$ python3 -q
>>> import numpy as np
>>> np.set_printoptions(precision=3, suppress=True, linewidth=140, sign=" ")
>>> rnd = lambda a: np.round(a, 3) + 0
>>> E = np.load("case16.npy")
>>> E
array([[-1, -1, -1, -1, -1, -1, -1],
       [-1, -2, -2, -2, -2, -2, -2],
       [-1, -2, -3, -3, -3, -3, -3],
       [-1, -2, -3, -4, -4, -4, -4],
       [-1, -2, -3, -4, -5, -5, -5],
       [-1, -2, -3, -4, -5, -6, -6],
       [-1, -2, -3, -4, -5, -6, -7]])
>>> u = np.array([0, 3, -1, 1, 2, -3, 3])
>>> M2 = E + np.outer(u, np.eye(7)[2])
>>> rnd(np.linalg.det(M2) / np.linalg.det(E)), rnd(1 + np.linalg.solve(E, u)[2])
(np.float64(7.0), np.float64(7.0))
>>> w, evecs = np.linalg.eigh(E)
>>> x0 = np.array([1, 3, 4, 0, 4, 2, 3])
>>> rnd(x0 @ E @ x0 / (x0 @ x0)), rnd(w[0]), rnd(w[-1])
(np.float64(-16.545), np.float64(-22.881), np.float64(-0.261))
>>> x0 @ E @ x0
np.int64(-910)
>>> rnd(evecs * np.abs(w) @ evecs.T)
array([[ 1.,  1.,  1.,  1.,  1.,  1.,  1.],
       [ 1.,  2.,  2.,  2.,  2.,  2.,  2.],
       [ 1.,  2.,  3.,  3.,  3.,  3.,  3.],
       [ 1.,  2.,  3.,  4.,  4.,  4.,  4.],
       [ 1.,  2.,  3.,  4.,  5.,  5.,  5.],
       [ 1.,  2.,  3.,  4.,  5.,  6.,  6.],
       [ 1.,  2.,  3.,  4.,  5.,  6.,  7.]])
>>> q, r_ = np.linalg.qr(E)
>>> rnd(np.abs(np.diag(r_)))
array([ 2.646,  0.926,  0.913,  0.894,  0.866,  0.816,  0.707])
>>> rnd(q)
array([[-0.378,  0.926,  0.   ,  0.   ,  0.   ,  0.   ,  0.   ],
       [-0.378, -0.154,  0.913,  0.   ,  0.   ,  0.   ,  0.   ],
       [-0.378, -0.154, -0.183,  0.894,  0.   ,  0.   ,  0.   ],
       [-0.378, -0.154, -0.183, -0.224,  0.866,  0.   ,  0.   ],
       [-0.378, -0.154, -0.183, -0.224, -0.289,  0.816,  0.   ],
       [-0.378, -0.154, -0.183, -0.224, -0.289, -0.408, -0.707],
       [-0.378, -0.154, -0.183, -0.224, -0.289, -0.408,  0.707]])
>>> arr = np.load("out5.npy")
>>> arr
array([[ 3,  3,  4,  4,  5,  2,  8,  1,  7,  0,  4],
       [ 3,  3,  3,  4,  4,  5,  2,  8,  1,  7,  0],
       [ 4,  3,  3,  3,  4,  4,  5,  2,  8,  1,  7],
       [ 4,  4,  3,  3,  3,  4,  4,  5,  2,  8,  1],
       [ 5,  4,  4,  3,  3,  3,  4,  4,  5,  2,  8],
       [ 2,  5,  4,  4,  3,  3,  3,  4,  4,  5,  2],
       [ 8,  2,  5,  4,  4,  3,  3,  3,  4,  4,  5],
       [ 1,  8,  2,  5,  4,  4,  3,  3,  3,  4,  4],
       [ 7,  1,  8,  2,  5,  4,  4,  3,  3,  3,  4],
       [ 0,  7,  1,  8,  2,  5,  4,  4,  3,  3,  3],
       [ 4,  0,  7,  1,  8,  2,  5,  4,  4,  3,  3]])
>>> w, evecs = np.linalg.eigh(E)
>>> rnd(evecs @ np.diag(w) @ evecs.T)
array([[-1., -1., -1., -1., -1., -1., -1.],
       [-1., -2., -2., -2., -2., -2., -2.],
       [-1., -2., -3., -3., -3., -3., -3.],
       [-1., -2., -3., -4., -4., -4., -4.],
       [-1., -2., -3., -4., -5., -5., -5.],
       [-1., -2., -3., -4., -5., -6., -6.],
       [-1., -2., -3., -4., -5., -6., -7.]])
>>> rnd(evecs.T @ evecs)
array([[ 1.,  0.,  0.,  0.,  0.,  0.,  0.],
       [ 0.,  1.,  0.,  0.,  0.,  0.,  0.],
       [ 0.,  0.,  1.,  0.,  0.,  0.,  0.],
       [ 0.,  0.,  0.,  1.,  0.,  0.,  0.],
       [ 0.,  0.,  0.,  0.,  1.,  0.,  0.],
       [ 0.,  0.,  0.,  0.,  0.,  1.,  0.],
       [ 0.,  0.,  0.,  0.,  0.,  0.,  1.]])
>>> rnd(w)
array([-22.881,  -2.618,  -1.   ,  -0.558,  -0.382,  -0.3  ,  -0.261])
>>> rnd(np.linalg.eigvalsh(E @ E))
array([   0.068,    0.09 ,    0.146,    0.312,    1.   ,    6.854,  523.53 ])
>>> np.unique(w.round(6) + 0, return_counts=True)[1]
array([ 1,  1,  1,  1,  1,  1,  1])
